$ python3 -q
>>> import numpy as np
>>> import numpy.linalg as la
>>> np.set_printoptions(precision=1, suppress=True, linewidth=160)
>>> def tidy(a):
...     return np.round(a, 1) + 0
... 
>>> E = np.load("m.npy")
>>> print(E)
[[-1  2 -2 -1]
 [ 4 -5  5 -1]
 [-1  1 -4  1]
 [ 3 -1 -1  5]]
>>> print(E @ E)
[[  8 -13  21  -8]
 [-32  39 -52   1]
 [ 12 -12  22   1]
 [  9   5 -12  22]]
>>> print(tidy(np.sort(np.abs(la.eigvals(E)))))
[1.3 2.1 4.1 8.3]
>>> print(np.allclose(E, E.T))
False
>>> print(np.trace(E))
-5
>>> print((E - E.T) / 2)
[[ 0.  -1.  -0.5 -2. ]
 [ 1.   0.   2.   0. ]
 [ 0.5 -2.   0.   1. ]
 [ 2.   0.  -1.   0. ]]
>>> F = np.load("case19.npy")
>>> print(F)
[[ 0.5  0.3 -0.2  0.  -0.5 -1.4]
 [ 0.7 -1.5 -0.6  0.7 -0.8 -1.4]
 [-0.1  1.   0.1 -1.   3.  -2.1]
 [-1.2  0.2  1.8 -0.3 -1.3  0.4]
 [ 0.2 -0.8 -0.8 -1.  -0.6 -0.4]]
>>> print(tidy(la.norm(F) ** 2 / la.norm(F, 2) ** 2))
2.0
>>> print(tidy(la.norm(F, 1)), tidy(la.norm(F, np.inf)))
6.2 7.3
>>> print(tidy(la.norm(F, axis=1)))
[1.6 2.5 3.9 2.6 1.7]
>>> def softmax(z):
...     e = np.exp(z - z.max(axis=-1, keepdims=True))
...     return e / e.sum(axis=-1, keepdims=True)
... 
>>> print(tidy(softmax(F[4])))
[0.3 0.1 0.1 0.1 0.1 0.2]
>>> print(tidy(softmax(10 * F[4])))
[1. 0. 0. 0. 0. 0.]
>>> print(tidy(softmax(F).sum(axis=1)))
[1. 1. 1. 1. 1.]
>>> print(tidy(softmax(F[4] + 3)))
[0.3 0.1 0.1 0.1 0.1 0.2]
>>> S = F @ F.T / np.sqrt(6)
>>> print(softmax(S).round(6).argmax(axis=1))
[0 1 2 3 4]
>>> print(tidy(softmax(S)))
[[0.3 0.3 0.2 0.1 0.1]
 [0.1 0.7 0.  0.  0.1]
 [0.  0.  1.  0.  0. ]
 [0.  0.  0.  0.9 0. ]
 [0.2 0.3 0.1 0.1 0.4]]
>>> print(tidy(softmax(S)[4] @ F))
[ 0.3 -0.6 -0.4 -0.3 -0.4 -0.9]
>>> mat = np.array([[0.7, 1.1, -1.4, 0.8],
...     [-1.0, -0.5, 0.3, -0.3],
...     [0.0, 0.2, -0.3, 2.6]])
>>> rng = np.random.default_rng(4923)
>>> mat[2] = mat[1] + 0.3 * rng.normal(size=4)
>>> print(tidy(mat))
[[ 0.7  1.1 -1.4  0.8]
 [-1.  -0.5  0.3 -0.3]
 [-0.9  0.   1.2 -0.4]]
>>> W1 = np.array([[0, 0, 3, 0, 0, 1],
...     [2, 1, 2, 3, 2, 2],
...     [2, 0, 0, 1, 0, 3],
...     [2, 1, 1, 0, 3, 3]])
>>> c = np.array([0, 1, 2, 2, 0, 0])
>>> H = np.maximum(mat @ W1 + c, 0)
>>> print(tidy(H))
[[1.  2.9 7.1 3.9 4.6 1.1]
 [0.  0.2 0.  0.8 0.  0. ]
 [1.5 0.5 0.  3.1 0.  1.4]]
>>> print(la.matrix_rank(H))
3
>>> print((H > 0).astype(int))
[[1 1 1 1 1 1]
 [0 1 0 1 0 0]
 [1 1 0 1 0 1]]
>>> C = np.array([[0, 2], [0, 2], [0, 3], [1, 2], [2, 0], [0, 2]])
>>> print((H @ C).round(6).argmax(axis=1))
[1 1 1]
>>> print(W1 @ C)
[[ 0 11]
 [ 7 22]
 [ 1 12]
 [ 6 15]]
>>> t3 = np.stack([mat, -1 * mat, mat[::-1]])
>>> print(la.matrix_rank(t3))
[3 3 3]
>>> print(tidy(np.einsum("bij,cij->bc", t3, t3)))
[[ 8.2 -8.2 -4. ]
 [-8.2  8.2  4. ]
 [-4.   4.   8.2]]
>>> print((t3 @ mat.T).shape)
(3, 3, 3)
>>> print(la.matrix_rank(t3.reshape(3, -1)))
2
>>> Y = np.array([[4, -6, 9, 9], [0, 2, 8, -1], [-8, -4, 6, -1], [-9, -3, -2, -5]])
>>> arr = Y + Y.T
>>> print(arr)
[[  8  -6   1   0]
 [ -6   4   4  -4]
 [  1   4  12  -3]
 [  0  -4  -3 -10]]
>>> U, sig, Vt = la.svd(arr)
>>> print(np.argmax(sig[:-1] / (sig[1:] + 1e-6)) + 1)
3
>>> Y = U[:, :3] @ np.diag(sig[:3]) @ Vt[:3]
>>> print(la.matrix_rank(arr, rtol=0.05))
4
>>> print(tidy(Y))
[[  8.3  -5.6   0.8  -0.1]
 [ -5.6   4.5   3.8  -4.1]
 [  0.8   3.8  12.1  -2.9]
 [ -0.1  -4.1  -2.9 -10. ]]
>>> print(tidy(np.abs(arr - Y).max()))
0.5
>>> print(tidy(la.norm(arr - Y) / la.norm(arr)))
0.0
>>> print(la.matrix_rank(Y))
3
>>> feats = np.loadtxt("mat.csv", delimiter=",")
>>> print(tidy(feats))
[[ 8.4 -1.5  0.5 -5.3]
 [-8.4  1.8 -0.3  5.1]
 [-8.5  2.  -0.2  4.9]
 [ 6.7 -6.8 -2.9  0.8]
 [-3.9 -4.7 -3.3  7.2]
 [-4.9 -3.8 -3.   7.3]
 [-7.7 -0.1 -1.3  6.2]
 [-4.7  7.5  3.6 -3. ]
 [ 8.  -5.5 -2.  -1.3]
 [ 4.6  4.1  3.1 -7.3]
 [-3.4 -5.  -3.4  7.2]
 [ 5.2  3.5  2.9 -7.2]]
>>> U, sig, Vt = la.svd(feats)
>>> evecs = Vt[:(sig > 1e-8).sum()]
>>> x = feats[0] + 3 * feats[6] + rng.integers(2) * np.eye(4)[1]
>>> print(tidy(x))
[-14.8  -1.9  -3.4  13.4]
>>> print(tidy(np.diag(evecs.T @ evecs)))
[0.7 0.6 0.2 0.5]
>>> W0 = np.load("out5.npy")
>>> print(W0)
[[ 8 14  5  7  8]
 [14 16  2 11  1]
 [ 5  2  0  9  6]
 [ 7 11  9  2  8]
 [ 8  1  6  8 10]]
>>> print(tidy(np.sort(np.abs(la.eigvals(W0)))))
[ 0.1  3.9 10.5 12.7 37.7]
>>> print(la.matrix_power(W0, 4))
[[546631 623007 270008 452508 367757]
 [623007 723022 308035 509464 411690]
 [270008 308035 141611 221214 191147]
 [452508 509464 221214 378552 306018]
 [367757 411690 191147 306018 263770]]
>>> print(tidy(la.det(W0)))
1802.0
>>> ev, evecs = la.eigh(W0)
>>> x = np.array([-3, -3, -1, 3, -3])
>>> print(tidy(la.eigvalsh(W0[1:, 1:])))
[-9.9 -1.4 12.6 26.8]
>>> print(x @ W0 @ x)
294
>>> print(tidy(evecs * np.abs(ev) @ evecs.T))
[[12.5 10.2  4.7  9.6  4.8]
 [10.2 20.   4.8  6.2  3.8]
 [ 4.7  4.8  7.7  0.5  6.6]
 [ 9.6  6.2  0.5 12.4  5.8]
 [ 4.8  3.8  6.6  5.8 12.3]]
>>> print((np.sign(evecs[:, -1].round(6)) == np.sign(evecs[0, -1].round(6))).astype(int))
[1 1 1 1 1]
>>> x = np.array([5, 1, 8, 4, 3])
>>> print((W0 @ x).argmax())
4
>>> print(W0 @ np.ones(5))
[42. 44. 22. 37. 33.]
>>> print(la.norm(W0 @ x) <= la.norm(W0, 2) * la.norm(x) + 1e-9)
True
>>> print(W0 * x)
[[40 14 40 28 24]
 [70 16 16 44  3]
 [25  2  0 36 18]
 [35 11 72  8 24]
 [40  1 48 32 30]]
>>> hat = np.triu(np.array([[2, 1, 4, 1, 2],
...     [4, 2, 1, 1, 5],
...     [2, 3, 2, 4, 3],
...     [4, 1, 3, 3, 1],
...     [3, 4, 2, 3, 3]]), 1) + np.eye(5)
>>> Y = hat @ W0 @ la.inv(hat)
>>> print(np.trace(Y), np.trace(W0))
36.0 36
>>> print(tidy(la.det(Y)))
1802.0
>>> print(hat @ W0 - W0 @ hat)
[[ 57.  29. -23.  23. -55.]
 [ 52.   4. -33.  13. -61.]
 [ 52.  42.  32.  25.  33.]
 [  8.  -6. -33. -46. -88.]
 [  0.  -8. -33. -33. -47.]]
>>> ev, evecs = la.eig(W0)
>>> print(tidy(ev))
[ 37.7 -10.5  -3.9   0.1  12.7]
>>> X = np.loadtxt("sample17.csv", delimiter=",")
>>> print(X)
[[0. 0. 1.]
 [0. 0. 1.]
 [1. 1. 0.]]
>>> Y = X / np.sqrt((X ** 2).mean(axis=1, keepdims=True))
>>> print(tidy(la.norm(Y, axis=1)))
[1.7 1.7 1.7]
>>> x = np.array([8, -8, 2])
>>> h = np.maximum(X @ x, 0)
>>> print(np.maximum(X @ x, 0) - np.maximum(-X @ x, 0))
[2. 2. 0.]
>>> print(np.abs(np.diag(la.qr(X)[1])) > 1e-9)
[ True False  True]
>>> print(tidy(np.trace(la.pinv(X) @ X)))
2.0
>>> print(la.lstsq(X[:-1].T, X[-1])[2])
1
>>> print(tidy(X @ la.pinv(X) @ X))
[[0. 0. 1.]
 [0. 0. 1.]
 [1. 1. 0.]]
>>> Y = np.array([[3, 1, 0], [1, 2, 0]])
>>> C = np.kron(Y, X)
>>> print(tidy(la.norm(C, 2)), tidy(la.norm(Y, 2) * la.norm(X, 2)))
5.1 5.1
>>> print(C)
[[0. 0. 3. 0. 0. 1. 0. 0. 0.]
 [0. 0. 3. 0. 0. 1. 0. 0. 0.]
 [3. 3. 0. 1. 1. 0. 0. 0. 0.]
 [0. 0. 1. 0. 0. 2. 0. 0. 0.]
 [0. 0. 1. 0. 0. 2. 0. 0. 0.]
 [1. 1. 0. 2. 2. 0. 0. 0. 0.]]
>>> Y = np.array([[3, 3], [0, 1]])
>>> C = np.array([[-1, 2, 0], [1, 0, -2], [-3, 3, 1]])
>>> m1 = np.block([[Y, np.array([[-1, -1, -2], [0, 0, 1]])], [np.zeros((3, 2)), C]])
>>> print(m1)
[[ 3.  3. -1. -1. -2.]
 [ 0.  1.  0.  0.  1.]
 [ 0.  0. -1.  2.  0.]
 [ 0.  0.  1.  0. -2.]
 [ 0.  0. -3.  3.  1.]]
>>> print(tidy(np.sort(np.abs(la.eigvals(m1)))))
[1. 1. 2. 2. 3.]
>>> print(tidy(la.matrix_power(m1, 3)))
[[ 27.  39. -14. -12.  13.]
 [  0.   1.   0.   0.  -3.]
 [  0.   0.   7.  -6.   0.]
 [  0.   0.  -3.   4.   6.]
 [  0.   0.   9.  -9.   1.]]
>>> print(np.allclose(m1 @ m1.T, m1.T @ m1))
False
>>> print(tidy(la.det(m1)))
12.0
>>> lab = rng.permutation(5)
>>> Y = m1[:, lab] * rng.choice([-1, 1], 5)
>>> print(Y)
[[ 1. -2. -3.  1. -3.]
 [-0.  1. -0. -0. -1.]
 [ 1.  0. -0. -2. -0.]
 [-1. -2. -0. -0. -0.]
 [ 3.  1. -0. -3. -0.]]
>>> U, _, Vt = la.svd(m1.T @ Y)
>>> print(tidy(la.lstsq(m1, Y)[0]))
[[ 0.  0. -1.  0.  0.]
 [ 0.  0.  0.  0. -1.]
 [-1.  0.  0.  0.  0.]
 [ 0.  0.  0. -1.  0.]
 [ 0.  1.  0.  0.  0.]]
>>> print(lab)
[2 4 0 3 1]
>>> hat = np.triu(np.array([[4, 0, 0, 1, 3],
...     [2, 2, 2, 1, 3],
...     [5, 3, 5, 2, 4],
...     [1, 5, 1, 4, 4],
...     [4, 1, 5, 0, 0]]), 1) + np.eye(5)
>>> Y = hat @ m1 @ la.inv(hat)
>>> print(Y)
[[   3.    3.  -15.   32.  -87.]
 [   0.    1.  -12.   36.  -97.]
 [   0.    0.  -11.   36. -100.]
 [   0.    0.  -11.   34.  -90.]
 [   0.    0.   -3.    9.  -23.]]
>>> print(la.matrix_rank(Y))
5
